>>> import numpy as np
>>> import numpy.linalg as la
>>> np.set_printoptions(precision=2, suppress=True, linewidth=120)
>>> W0 = np.load("out19.npy")
>>> W0
array([[ 6,  0,  0,  0],
       [ 0, -1,  8,  3],
       [ 0,  9, -3, -2],
       [ 0,  7, -3, -9]])
>>> np.round(la.det(W0), 2)
np.float64(2982.0)
>>> (W0 - W0.T) / 2
array([[ 0. ,  0. ,  0. ,  0. ],
       [ 0. ,  0. , -0.5, -2. ],
       [ 0. ,  0.5,  0. ,  0.5],
       [ 0. ,  2. , -0.5,  0. ]])
>>> round(np.abs(la.eigvals(W0)).max(), 2)
np.float64(14.78)
>>> np.sort(np.abs(la.eigvals(W0)))
array([ 4.97,  6.  ,  6.76, 14.78])
>>> W0 @ W0
array([[ 36,   0,   0,   0],
       [  0,  94, -41, -46],
       [  0, -50,  87,  51],
       [  0, -97,  92, 108]])
>>> proj = np.triu(np.array([[3, 5, 5, 7], [8, 7, 2, 7], [3, 1, 8, 5], [3, 1, 0, 2]]), 1) + np.eye(4)
>>> A2 = proj @ W0 @ la.inv(proj)
>>> round(la.det(A2), 2)
np.float64(2982.0)
>>> np.poly(A2)
array([   1.,    7., -138., -137., 2982.])
>>> proj @ W0 - W0 @ proj
array([[   0.,   59.,  -26., -100.],
       [   0.,   67.,  -25., -100.],
       [   0.,   35.,  -33.,  -93.],
       [   0.,    0.,  -14.,  -34.]])
>>> f = np.array([5, 0, 2, 1])
>>> A2 = W0 + np.outer(f, np.eye(4)[3])
>>> A2
array([[ 6.,  0.,  0.,  5.],
       [ 0., -1.,  8.,  3.],
       [ 0.,  9., -3.,  0.],
       [ 0.,  7., -3., -8.]])
>>> round(float(la.det(A2) / la.det(W0)), 2), round(1 + la.solve(W0, f)[3], 2)
(1.07, np.float64(1.07))
>>> A2 = np.array([[1, 0, 2], [1, 2, 1], [1, 0, 2], [0, 2, 2]])
>>> np.einsum("ij,ij->i", W0, W0)
array([ 36,  74,  94, 139])
>>> W0 @ A2
array([[  6,   0,  12],
       [  7,   4,  21],
       [  6,  14,  -1],
       [  4,  -4, -17]])
>>> np.vstack([W0, A2.T]).shape
(7, 4)
>>> la.matrix_rank(np.vstack([W0, A2.T]))
np.int64(4)
>>> mat = np.load("mat.npy")
>>> mat
array([[ -9.9 , -29.11, -27.06,  -7.74],
       [ 24.25,  18.58,  10.9 , -12.35],
       [-11.66, -30.53, -25.69,  -8.44],
       [ 22.98,  17.8 ,  10.36, -12.69],
       [ 25.81,  16.46,   8.9 , -13.03],
       [ 23.31,  16.68,  10.92, -13.11],
       [-10.51, -31.25, -25.73,  -7.13],
       [ 23.16,  17.3 ,  10.8 , -11.  ],
       [-10.56, -28.81, -28.25,  -7.85],
       [ -9.83, -30.95, -26.12,  -8.17],
       [ 22.74,  15.21,   8.82, -11.14],
       [-11.51, -30.87, -26.25, -10.13],
       [-12.26, -30.2 , -25.82,  -8.93],
       [ 24.71,  16.51,   9.11, -11.82],
       [-10.12, -29.53, -25.49,  -6.92],
       [-11.12, -29.97, -25.95,  -7.99],
       [ 24.29,  15.33,   9.78, -12.36],
       [ 25.01,  16.88,   9.04, -12.6 ],
       [ 23.71,  17.13,  11.83, -13.18],
       [-11.33, -29.7 , -27.37,  -6.62],
       [ 22.8 ,  16.54,   9.63, -12.03],
       [ -9.23, -31.11, -26.16,  -7.4 ]])
>>> G = np.cov(mat, rowvar=False)
>>> np.corrcoef(mat.T)
array([[ 1.  ,  1.  ,  1.  , -0.93],
       [ 1.  ,  1.  ,  1.  , -0.93],
       [ 1.  ,  1.  ,  1.  , -0.94],
       [-0.93, -0.93, -0.94,  1.  ]])
>>> np.median(mat, axis=0)
array([  6.75,  -6.8 ,  -8.33, -10.57])
>>> np.polyfit(mat[:, 1], mat[:, 2], 1)
array([ 0.77, -2.98])
>>> np.argwhere(np.triu(np.abs(np.corrcoef(mat.T)) > 0.8, 1))
array([[0, 1],
       [0, 2],
       [0, 3],
       [1, 2],
       [1, 3],
       [2, 3]])
>>> round(float(np.corrcoef(mat[:, 1], mat[:, 2])[0, 1]), 2)
1.0
>>> idx = mat[:, 3] > np.median(mat[:, 3])
>>> f = mat[idx].mean(axis=0) - mat[~idx].mean(axis=0)
>>> idx.astype(int)
array([1, 0, 1, 0, 0, 0, 1, 0, 1, 1, 0, 1, 1, 0, 1, 1, 0, 0, 0, 1, 0, 1])
>>> np.abs(la.svd(mat)[2][-1])
array([0.4 , 0.69, 0.54, 0.28])
>>> np.argsort(-la.norm(mat, axis=0).round(6), kind="stable")[:3]
array([1, 2, 0])
>>> rng = np.random.default_rng(96)
>>> feats = np.eye(5, dtype=int)[rng.permutation(5)] * np.array([2, 0, 0, 1, 0])
>>> feats
array([[0, 0, 0, 1, 0],
       [0, 0, 0, 0, 0],
       [0, 0, 0, 0, 0],
       [0, 0, 0, 0, 0],
       [2, 0, 0, 0, 0]])
>>> # column 2 repeats column 1
>>> U, sig, VT = la.svd(feats)
>>> sig
array([2., 1., 0., 0., 0.])
>>> A2 = U[:, :2] @ np.diag(sig[:2]) @ VT[:2]
>>> round(float(la.norm(feats - A2) / la.norm(feats)), 2)
0.0
>>> la.matrix_rank(feats, rtol=0.05)
np.int64(2)
>>> la.norm(feats, axis=0)
array([2., 0., 0., 1., 0.])
>>> feats[:, 2] @ feats[:, 1]
np.int64(0)
>>> la.svd(feats, compute_uv=False)
array([2., 1., 0., 0., 0.])
>>> [round(float(x), 2) for x in la.svd(feats, compute_uv=False)[:3]]
[2.0, 1.0, 0.0]
>>> np.round(la.norm(feats, 2) / la.norm(feats), 2)
np.float64(0.89)
>>> la.lstsq(feats[:-1].T, feats[-1])[2]
np.int32(1)
>>> np.abs(np.diag(la.qr(feats)[1])) > 1e-9
array([ True, False, False,  True, False])
>>> feats @ la.pinv(feats) @ feats
array([[0., 0., 0., 1., 0.],
       [0., 0., 0., 0., 0.],
       [0., 0., 0., 0., 0.],
       [0., 0., 0., 0., 0.],
       [2., 0., 0., 0., 0.]])
>>> W = np.array([[2, -2, 0, -3],
...     [-2, 1, -1, -2],
...     [3, 3, 0, 3],
...     [0, -2, -1, 3],
...     [3, 0, -3, -2]])
>>> b = np.array([-2, 1, 2, -5])
>>> act = np.maximum(feats @ W + b, 0)
>>> act
array([[0, 0, 1, 0],
       [0, 1, 2, 0],
       [0, 1, 2, 0],
       [0, 1, 2, 0],
       [2, 0, 2, 0]])
>>> basis = np.array([[8, 8, 5], [4, -9, -8], [3, 6, -6], [0, 0, 4]])
>>> W @ basis
array([[  8,  34,  14],
       [-15, -31, -20],
       [ 36,  -3,   3],
       [-11,  12,  34],
       [ 15,   6,  25]])
>>> X = np.loadtxt("run9.csv", delimiter=",")
>>> X
array([[-1.4 , -0.5 ,  0.1 ,  0.4 ],
       [-0.39,  0.33, -0.28, -0.98],
       [ 0.3 ,  0.6 , -1.2 ,  0.5 ],
       [-0.4 ,  0.3 , -0.3 , -1.  ]])
>>> Q, V = la.qr(X[:, :2])[0], la.qr(X[:, 2:])[0]
>>> sig = la.svd(Q.T @ V, compute_uv=False)
>>> sig
array([1.  , 0.21])
>>> (sig > 0.9).sum()
np.int64(1)
>>> np.degrees(np.arccos(sig.clip(0, 1)))
array([ 2.21, 78.1 ])
